In [1]: import numpy as np

In [2]: import numpy.linalg as la

In [3]: np.set_printoptions(suppress=True, linewidth=160)

In [4]: rng = np.random.default_rng(36899)

In [5]: z = rng.integers(0, 2, 4)

In [6]: E = (z[:, None] == z) * 3 + np.eye(4)

In [7]: E
Out[7]: 
array([[4., 0., 0., 3.],
       [0., 4., 3., 0.],
       [0., 3., 4., 0.],
       [3., 0., 0., 4.]])

In [8]: M2 = np.array([[1, 3], [1, 2]])

In [9]: C = np.kron(M2, E)

In [10]: C
Out[10]: 
array([[ 4.,  0.,  0.,  3., 12.,  0.,  0.,  9.],
       [ 0.,  4.,  3.,  0.,  0., 12.,  9.,  0.],
       [ 0.,  3.,  4.,  0.,  0.,  9., 12.,  0.],
       [ 3.,  0.,  0.,  4.,  9.,  0.,  0., 12.],
       [ 4.,  0.,  0.,  3.,  8.,  0.,  0.,  6.],
       [ 0.,  4.,  3.,  0.,  0.,  8.,  6.,  0.],
       [ 0.,  3.,  4.,  0.,  0.,  6.,  8.,  0.],
       [ 3.,  0.,  0.,  4.,  6.,  0.,  0.,  8.]])

In [11]: la.matrix_rank(C)
Out[11]: np.int64(8)

In [12]: M2 = C + rng.integers(-2, 3, (8, 2)) @ rng.integers(-2, 3, (2, 8))

In [13]: M2
Out[13]: 
array([[ 0., -2.,  4.,  5., 14.,  0., -4., 11.],
       [-2.,  8.,  1.,  2.,  4., 16., 11.,  0.],
       [-5.,  3.,  7.,  3.,  4., 11.,  9.,  2.],
       [ 0.,  1.,  1.,  6., 12.,  2., -1., 13.],
       [-1.,  0.,  3.,  6., 12.,  2., -3.,  8.],
       [-4.,  7.,  3.,  3.,  5., 12.,  6.,  1.],
       [-2.,  7.,  2.,  2.,  4., 10., 10.,  0.],
       [ 1.,  4., -2.,  6., 10.,  4.,  2.,  8.]])

In [14]: la.matrix_rank(M2 - C, tol=1e-8)
Out[14]: np.int64(2)

In [15]: data = np.load("dump.npy")

In [16]: data.round(1) + 0
Out[16]: 
array([[ 1. , -0.2,  0. ,  0. ,  0. , -0.2,  0.1],
       [-0.2,  0.2,  0.2, -0.2, -0.2, -0.8,  0.5],
       [ 0. ,  0.2,  1. ,  0. ,  0. ,  0.2, -0.1],
       [ 0. , -0.2,  0. ,  1. ,  0. , -0.2,  0.1],
       [ 0. , -0.2,  0. ,  0. ,  1. , -0.2,  0.1],
       [-0.2, -0.8,  0.2, -0.2, -0.2,  0.2,  0.5],
       [ 0.1,  0.5, -0.1,  0.1,  0.1,  0.5,  0.7]])

In [17]: # columns are unit length and at right angles

In [18]: proj = np.triu(np.array([[5, 8, 8, 8], [9, 4, 9, -9], [-2, 1, 9, -7], [4, -1, 5, 4]]), 1) + np.eye(4)

In [19]: M2 = proj @ E @ la.inv(proj)

In [20]: round(la.det(M2), 1)
Out[20]: np.float64(49.0)

In [21]: np.round(np.poly(M2), 1)
Out[21]: array([   1.,  -16.,   78., -112.,   49.])

In [22]: la.matrix_rank(M2)
Out[22]: np.int64(4)

In [23]: M2
Out[23]: 
array([[    28.,   -168.,   1344.,   7707.],
       [   -27.,    247.,  -1968., -11373.],
       [   -21.,    171.,  -1367.,  -7890.],
       [     3.,    -24.,    192.,   1108.]])

In [24]: vals, V = la.eigh(data)

In [25]: vec = np.array([5, -3, -4, -1, -1, 0, 2])

In [26]: np.round(V * np.maximum(vals, 0) @ V.T, 1) + 0
Out[26]: 
array([[ 1. , -0.1,  0. ,  0. ,  0. , -0.1,  0. ],
       [-0.1,  0.6,  0.1, -0.1, -0.1, -0.4,  0.2],
       [ 0. ,  0.1,  1. ,  0. ,  0. ,  0.1,  0. ],
       [ 0. , -0.1,  0. ,  1. ,  0. , -0.1,  0. ],
       [ 0. , -0.1,  0. ,  0. ,  1. , -0.1,  0. ],
       [-0.1, -0.4,  0.1, -0.1, -0.1,  0.6,  0.2],
       [ 0. ,  0.2,  0. ,  0. ,  0. ,  0.2,  0.9]])

In [27]: np.round(la.eigvalsh(data[1:, 1:]), 1)
Out[27]: array([-1.,  1.,  1.,  1.,  1.,  1.])

In [28]: np.round(V * np.abs(vals) @ V.T, 1) + 0
Out[28]: 
array([[1., 0., 0., 0., 0., 0., 0.],
       [0., 1., 0., 0., 0., 0., 0.],
       [0., 0., 1., 0., 0., 0., 0.],
       [0., 0., 0., 1., 0., 0., 0.],
       [0., 0., 0., 0., 1., 0., 0.],
       [0., 0., 0., 0., 0., 1., 0.],
       [0., 0., 0., 0., 0., 0., 1.]])

In [29]: np.round(vec @ data @ vec, 1)
Out[29]: np.float64(49.8)

In [30]: round(vec @ data @ vec / (vec @ vec), 1), round(float(vals[0]), 1), np.round(vals[-1], 1)
Out[30]: (np.float64(0.9), -1.0, np.float64(1.0))

In [31]: round(float(np.abs(data).sum(axis=1).max()), 1), round(np.abs(vals).max(), 1)
Out[31]: (2.1, np.float64(1.0))

In [32]: la.determinant(data)
Traceback (most recent call last):
  Cell In[32], line 1
    la.determinant(data)
AttributeError: module 'numpy.linalg' has no attribute 'determinant'


In [33]: np.round(np.abs(la.eigvals(data)).max(), 1)
Out[33]: np.float64(1.0)

In [34]: np.round((data + data.T) / 2, 1) + 0
Out[34]: 
array([[ 1. , -0.2,  0. ,  0. ,  0. , -0.2,  0.1],
       [-0.2,  0.2,  0.2, -0.2, -0.2, -0.8,  0.5],
       [ 0. ,  0.2,  1. ,  0. ,  0. ,  0.2, -0.1],
       [ 0. , -0.2,  0. ,  1. ,  0. , -0.2,  0.1],
       [ 0. , -0.2,  0. ,  0. ,  1. , -0.2,  0.1],
       [-0.2, -0.8,  0.2, -0.2, -0.2,  0.2,  0.5],
       [ 0.1,  0.5, -0.1,  0.1,  0.1,  0.5,  0.7]])

In [35]: round(la.det(data), 1)
Out[35]: np.float64(-1.0)

In [36]: np.round(data @ data, 1) + 0
Out[36]: 
array([[1., 0., 0., 0., 0., 0., 0.],
       [0., 1., 0., 0., 0., 0., 0.],
       [0., 0., 1., 0., 0., 0., 0.],
       [0., 0., 0., 1., 0., 0., 0.],
       [0., 0., 0., 0., 1., 0., 0.],
       [0., 0., 0., 0., 0., 1., 0.],
       [0., 0., 0., 0., 0., 0., 1.]])

In [37]: np.allclose(data @ data.T, data.T @ data)
Out[37]: True

In [38]: F = np.load("run8.npy")

In [39]: F
Out[39]: 
array([[ -3,  -3,  -3,  -3,  -3,  -3,  -3],
       [ -3,  -6,  -6,  -6,  -6,  -6,  -6],
       [ -3,  -6,  -9,  -9,  -9,  -9,  -9],
       [ -3,  -6,  -9, -12, -12, -12, -12],
       [ -3,  -6,  -9, -12, -15, -15, -15],
       [ -3,  -6,  -9, -12, -15, -18, -18],
       [ -3,  -6,  -9, -12, -15, -18, -21]])

In [40]: vals, V = la.eigh(F)

In [41]: vec = np.array([-2, -3, 2, 0, 3, 1, 0])

In [42]: np.round(V * np.abs(vals) @ V.T, 1)
Out[42]: 
array([[ 3.,  3.,  3.,  3.,  3.,  3.,  3.],
       [ 3.,  6.,  6.,  6.,  6.,  6.,  6.],
       [ 3.,  6.,  9.,  9.,  9.,  9.,  9.],
       [ 3.,  6.,  9., 12., 12., 12., 12.],
       [ 3.,  6.,  9., 12., 15., 15., 15.],
       [ 3.,  6.,  9., 12., 15., 18., 18.],
       [ 3.,  6.,  9., 12., 15., 18., 21.]])

In [43]: np.abs(F).sum(axis=1).max(), round(np.abs(vals).max(), 1)
Out[43]: (np.int64(84), np.float64(68.6))

In [44]: round(vec @ F @ vec / (vec @ vec), 1), round(float(vals[0]), 1), round(vals[-1], 1)
Out[44]: (np.float64(-8.8), -68.6, np.float64(-0.8))
